>>> import numpy as np
>>> np.set_printoptions(precision=2, suppress=True, linewidth=200)
>>> def rnd(a):
...     return np.round(a, 2) + 0
... 
>>> arr = np.loadtxt("a.csv", delimiter=",")
>>> print(arr)
[[ 28. -20.  19. -35.]
 [ 64. -40.  30. -62.]
 [ 42. -25.  15. -40.]
 [ 10.  -9.   8. -17.]]
>>> print((arr - arr.T) / 2)
[[  0.  -42.  -11.5 -22.5]
 [ 42.    0.   27.5 -26.5]
 [ 11.5 -27.5   0.  -24. ]
 [ 22.5  26.5  24.    0. ]]
>>> print((arr + arr.T) / 2)
[[ 28.   22.   30.5 -12.5]
 [ 22.  -40.    2.5 -35.5]
 [ 30.5   2.5  15.  -16. ]
 [-12.5 -35.5 -16.  -17. ]]
>>> print(rnd(np.sort(np.abs(np.linalg.eigvals(arr)))))
[4. 7. 8. 9.]
>>> print(rnd(np.linalg.det(arr)))
-2016.0
>>> print(rnd(np.linalg.det(arr[::-1])))
-2016.0
>>> print(np.kron(np.eye(2, dtype=int), arr))
[[ 28. -20.  19. -35.   0.  -0.   0.  -0.]
 [ 64. -40.  30. -62.   0.  -0.   0.  -0.]
 [ 42. -25.  15. -40.   0.  -0.   0.  -0.]
 [ 10.  -9.   8. -17.   0.  -0.   0.  -0.]
 [  0.  -0.   0.  -0.  28. -20.  19. -35.]
 [  0.  -0.   0.  -0.  64. -40.  30. -62.]
 [  0.  -0.   0.  -0.  42. -25.  15. -40.]
 [  0.  -0.   0.  -0.  10.  -9.   8. -17.]]
>>> print(rnd(np.linalg.det(arr.T)))
-2016.0
>>> Q, _ = np.linalg.qr(np.array([[0.1], [-1.2], [0.1]]))
>>> K = Q @ Q.T
>>> print(rnd(K))
[[ 0.01 -0.08  0.01]
 [-0.08  0.99 -0.08]
 [ 0.01 -0.08  0.01]]
>>> print(np.linalg.lstsq(K[:-1].T, K[-1])[2])
1
>>> print(np.allclose(K[:-1].T @ np.linalg.lstsq(K[:-1].T, K[-1])[0], K[-1]))
True
>>> def softmax(z):
...     e = np.exp(z - z.max(axis=-1, keepdims=True))
...     return e / e.sum(axis=-1, keepdims=True)
... 
>>> print(rnd(softmax(10 * K[2])))
[0.41 0.17 0.41]
>>> print(rnd(softmax(K[2])))
[0.34 0.31 0.34]
>>> print(softmax(K).sum(axis=1))
[1. 1. 1.]
>>> print(rnd(softmax(K[2] + 4)))
[0.34 0.31 0.34]
>>> scores = K @ K.T / np.sqrt(3)
>>> print(rnd(softmax(scores + np.triu(np.full(scores.shape, -np.inf), 1))))
[[1.   0.   0.  ]
 [0.35 0.65 0.  ]
 [0.34 0.32 0.34]]
>>> print(rnd(softmax(scores)))
[[0.34 0.32 0.34]
 [0.26 0.48 0.26]
 [0.34 0.32 0.34]]
>>> left, s, vt = np.linalg.svd(K)
>>> print(rnd(s))
[1. 0. 0.]
>>> M2 = left[:, :1] @ np.diag(s[:1]) @ vt[:1]
>>> print(rnd(np.linalg.norm(K - M2, 2)), rnd(s[1]))
0.0 0.0
>>> print(rnd(M2))
[[ 0.01 -0.08  0.01]
 [-0.08  0.99 -0.08]
 [ 0.01 -0.08  0.01]]
>>> print(rnd(np.linalg.norm(K - M2) / np.linalg.norm(K)))
0.0
>>> rng = np.random.default_rng(369595)
>>> mat = (rng.random((3, 3)) < 0.3) + np.eye(3)
>>> mat /= mat.sum(axis=1, keepdims=True)
>>> print(mat)
[[1.   0.   0.  ]
 [0.   1.   0.  ]
 [0.25 0.25 0.5 ]]
>>> ev, evecs = np.linalg.eig(mat)
>>> print(mat @ evecs[:, 0] - ev[0] * evecs[:, 0])
[0. 0. 0.]
>>> print(ev)
[0.5 1.  1. ]
>>> X = np.array([[-0.67, -0.63, 0.29],
...     [2.71, 2.77, -1.36],
...     [-1.2, -1.11, 0.63],
...     [-1.23, -1.19, 0.52],
...     [3.97, 3.84, -1.99],
...     [0.33, 0.44, -0.28],
...     [-1.23, -1.27, 0.61],
...     [-1.08, -1.02, 0.55],
...     [1.18, 1.18, -0.64],
...     [-2.52, -2.5, 1.24],
...     [-3.2, -3.2, 1.66],
...     [1.04, 1.0, -0.52],
...     [1.91, 1.83, -0.85],
...     [2.84, 2.84, -1.39],
...     [-1.16, -1.16, 0.53],
...     [-0.6, -0.5, 0.34],
...     [-4.14, -4.26, 2.1],
...     [-0.96, -0.97, 0.45],
...     [-0.99, -1.02, 0.45],
...     [-4.45, -4.46, 2.19]])
>>> M2 = np.c_[X[:, :1] @ np.array([[0]]), np.array([5, 4, 4, 1, 2, 3, 1, 1, 4, 4, 5, 0, 5, 2, 0, 0, 2, 2, 3, 5])]
>>> print(M2)
[[0. 5.]
 [0. 4.]
 [0. 4.]
 [0. 1.]
 [0. 2.]
 [0. 3.]
 [0. 1.]
 [0. 1.]
 [0. 4.]
 [0. 4.]
 [0. 5.]
 [0. 0.]
 [0. 5.]
 [0. 2.]
 [0. 0.]
 [0. 0.]
 [0. 2.]
 [0. 2.]
 [0. 3.]
 [0. 5.]]
>>> print(np.linalg.matrix_rank(np.c_[X, M2]))
4
>>> print(rnd(np.linalg.norm(np.linalg.qr(X)[0].T @ M2, axis=0) ** 2 / ((M2 ** 2).sum(axis=0) + 1e-12)))
[0.   0.06]
>>> print(np.linalg.matrix_rank(M2))
1
>>> cen = X - X.mean(axis=0)
>>> left, s, vt = np.linalg.svd(cen, full_matrices=False)
>>> print(np.abs(vt[0]).argmax())
0
>>> print(np.linalg.matrix_rank(cen))
3
>>> print((np.sign(left[:, 0]) == np.sign(left[0, 0])).astype(int))
[1 0 1 1 0 0 1 1 0 1 1 0 0 0 1 1 1 1 1 1]
>>> print(rnd(cen.mean(axis=0)))
[0. 0. 0.]
>>> print(rnd(vt[0] * np.sign(vt[0, np.abs(vt[0]).argmax()])))
[ 0.67  0.67 -0.33]
>>> x = np.array([2, 5, -7])
>>> h = np.maximum(X @ x, 0)
>>> print(rnd(np.tanh(X @ x)))
[-1.  1. -1. -1.  1.  1. -1. -1.  1. -1. -1.  1.  1.  1. -1. -1. -1. -1. -1. -1.]
>>> print(X * (h > 1e-9)[:, None])
[[-0.   -0.    0.  ]
 [ 2.71  2.77 -1.36]
 [-0.   -0.    0.  ]
 [-0.   -0.    0.  ]
 [ 3.97  3.84 -1.99]
 [ 0.33  0.44 -0.28]
 [-0.   -0.    0.  ]
 [-0.   -0.    0.  ]
 [ 1.18  1.18 -0.64]
 [-0.   -0.    0.  ]
 [-0.   -0.    0.  ]
 [ 1.04  1.   -0.52]
 [ 1.91  1.83 -0.85]
 [ 2.84  2.84 -1.39]
 [-0.   -0.    0.  ]
 [-0.   -0.    0.  ]
 [-0.   -0.    0.  ]
 [-0.   -0.    0.  ]
 [-0.   -0.    0.  ]
 [-0.   -0.    0.  ]]
>>> print(np.flatnonzero(h > 1e-9))
[ 1  4  5  8 11 12 13]
>>> print(rnd(h))
[ 0.   28.79  0.    0.   41.07  4.82  0.    0.   12.74  0.    0.   10.72 18.92 29.61  0.    0.    0.    0.    0.    0.  ]
>>> print(rnd(np.maximum(X @ (3 * x), 0)))
[  0.    86.37   0.     0.   123.21  14.46   0.     0.    38.22   0.     0.    32.16  56.76  88.83   0.     0.     0.     0.     0.     0.  ]
>>> J = np.array([[0.0, 0.0, 0.0], [0.0, 1.0, 2.0], [0.0, 3.0, 2.0]])
>>> print(np.unique(J.round(6), axis=0).shape)
(3, 3)
>>> print(rnd(np.trace(np.linalg.pinv(J) @ J)))
2.0
>>> print(np.abs(np.diag(np.linalg.qr(J)[1])) > 1e-9)
[False  True  True]
>>> print(np.linalg.lstsq(J[:-1].T, J[-1])[2])
1
>>> A = np.load("block19.npy")
>>> print(A)
[[-8.24 -5.58 -1.  ]
 [-5.6   4.61 -6.88]
 [ 2.08  6.57 -7.25]
 [-8.02  1.29  5.83]
 [ 5.84  3.54  7.3 ]
 [-0.66  0.23 -9.98]
 [-0.13  9.37  3.5 ]
 [-4.87  6.68 -5.63]
 [ 4.98  8.21 -2.81]
 [-3.46  8.74  3.42]
 [-8.62 -1.85  4.72]
 [-9.6  -2.45 -1.33]
 [-5.93 -7.77 -2.1 ]
 [-6.92  7.05 -1.57]
 [-6.73 -5.28  5.18]
 [-8.97 -1.59 -4.12]]
>>> M2 = np.c_[A[:, :2] @ np.array([[1, 3], [1, 4]]), np.array([0, 1, 1, 0, 0, 0, 2, 2, 2, 1, 1, 0, 2, 1, 0, 1])]
>>> print(rnd(M2))
[[-13.82 -47.04   0.  ]
 [ -0.99   1.64   1.  ]
 [  8.65  32.52   1.  ]
 [ -6.73 -18.9    0.  ]
 [  9.38  31.68   0.  ]
 [ -0.43  -1.06   0.  ]
 [  9.24  37.09   2.  ]
 [  1.81  12.11   2.  ]
 [ 13.19  47.78   2.  ]
 [  5.28  24.58   1.  ]
 [-10.47 -33.26   1.  ]
 [-12.05 -38.6    0.  ]
 [-13.7  -48.87   2.  ]
 [  0.13   7.44   1.  ]
 [-12.01 -41.31   0.  ]
 [-10.56 -33.27   1.  ]]
>>> print(np.linalg.matrix_rank(M2))
3
>>> print(rnd(np.linalg.norm(np.linalg.qr(A)[0].T @ M2, axis=0) ** 2 / ((M2 ** 2).sum(axis=0) + 1e-12)))
[1.   1.   0.52]
>>> print(rnd(np.linalg.norm(A) ** 2 / np.linalg.norm(A, 2) ** 2))
2.27
>>> print(rnd(np.linalg.norm(A, axis=1)))
[10.   10.   10.   10.   10.   10.   10.   10.   10.01 10.   10.   10.   10.   10.   10.   10.  ]
>>> print(rnd(np.linalg.norm(A, 2)))
26.57
>>> print(rnd(np.linalg.norm(A[12] - A[1])))
13.27
>>> print(rnd(np.linalg.norm(A, 1)), rnd(np.linalg.norm(A, np.inf)))
90.65 17.19
>>> proj = A @ np.linalg.solve(A.T @ A, A.T)
>>> print(rnd(np.trace(proj)))
3.0
>>> print(np.allclose(proj @ proj, proj))
True
>>> print(rnd(np.diag(proj)))
[0.14 0.19 0.18 0.22 0.2  0.24 0.22 0.19 0.15 0.24 0.18 0.15 0.16 0.21 0.16 0.16]
>>> d = np.linalg.norm(A[:, None] - A[None], axis=-1)
>>> print((d + 1e9 * np.eye(16)).round(6).argmin(axis=1))
[12  7  8 10  6  1  9  1  2  6  3 15  0  7 10 11]
>>> print(rnd(d[:5, :5]))
[[ 0.   12.06 17.12  9.69 18.72]
 [12.06  0.    7.93 13.36 18.25]
 [17.12  7.93  0.   17.35 15.33]
 [ 9.69 13.36 17.35  0.   14.12]
 [18.72 18.25 15.33 14.12  0.  ]]
>>> print(d[2].round(6).argsort(kind="stable")[:4])
[2 8 7 5]
>>> print(rnd(np.linalg.norm(A, axis=1)))
[10.   10.   10.   10.   10.   10.   10.   10.   10.01 10.   10.   10.   10.   10.   10.   10.  ]
>>> print(np.flatnonzero(d[2] < d.mean() / 2))
[2 8]
>>> W2 = np.array([[2, 6, 4], [8, 4, 3], [0, 9, 8]])
>>> data = (rng.random((10, 3)) < 0.25) @ W2
>>> print(data)
[[ 0  0  0]
 [ 0  0  0]
 [ 8  4  3]
 [ 2  6  4]
 [ 8  4  3]
 [ 0  9  8]
 [ 0  0  0]
 [ 0  0  0]
 [ 2  6  4]
 [ 2 15 12]]
>>> d = np.linalg.norm(data[:, None] - data[None], axis=-1)
>>> print(rnd(np.linalg.norm(data - data.mean(axis=0), axis=1)))
[ 5.98  5.98  5.83  1.72  5.83  6.87  5.98  5.98  1.72 13.65]
>>> print(rnd(d[9]))
[19.31 19.31 15.43 12.04 15.43  7.48 19.31 19.31 12.04  0.  ]
>>> print(np.linalg.matrix_rank(d ** 2))
5
>>> cen = (data - data.mean(axis=0)) / data.std(axis=0)
>>> print(rnd(cen.std(axis=0)))
[1. 1. 1.]
>>> c = np.linalg.lstsq(np.delete(cen, 0, axis=1), cen[:, 0])[0]
>>> print(rnd(1 - np.var(cen[:, 0] - np.delete(cen, 0, axis=1) @ c)))
0.11
>>> x = np.array([2, -3, 2])
>>> y = data @ x
>>> print(rnd(np.linalg.pinv(data) @ data))
[[1. 0. 0.]
 [0. 1. 0.]
 [0. 0. 1.]]
>>> print(rnd(np.linalg.solve(data.T @ data, data.T @ y)))
[ 2. -3.  2.]
>>> print(rnd(np.linalg.lstsq(data, y)[0]))
[ 2. -3.  2.]
>>> y = y + 0.02 * rng.normal(size=10)
>>> print(rnd(y))
[  0.     0.02   9.93  -5.97   9.99 -10.99   0.    -0.01  -6.   -17.02]
>>> c, *_ = np.linalg.lstsq(data, y)
>>> print(c.round())
[ 2. -3.  2.]
>>> print(rnd(np.linalg.norm(y - data @ c)))
0.06
>>> feats = np.array([[0, 2, 2, 2], [-2, 0, 9, -10], [-2, -9, 0, 2], [-2, 10, -2, 0]])
>>> x = np.array([1, -1, -2, 1])
>>> y = feats @ x
>>> c, lr = np.zeros(4), 1 / np.linalg.norm(feats, 2) ** 2
>>> for i in range(6):
...     c -= lr * feats.T @ (feats @ c - y)
...     if i % 1 == 0: print(i, round(np.linalg.norm(feats @ c - y), 2))
... 
0 3.47
1 3.29
2 3.13
3 2.97
4 2.82
5 2.68
>>> print(rnd(np.linalg.cond(feats)))
4.47
>>> C2 = feats.T @ feats
>>> print(rnd(np.linalg.svd(feats, compute_uv=False) ** 2))
[187.6 187.6   9.4   9.4]
>>> print(rnd(np.linalg.eigvalsh(C2)[::-1]))
[187.6 187.6   9.4   9.4]
>>> print(np.linalg.matrix_rank(C2))
4
>>> print(np.allclose(C2, C2.T))
True
>>> print(np.trace(C2), (feats ** 2).sum())
394 394
>>> print((feats @ feats.T).shape)
(4, 4)
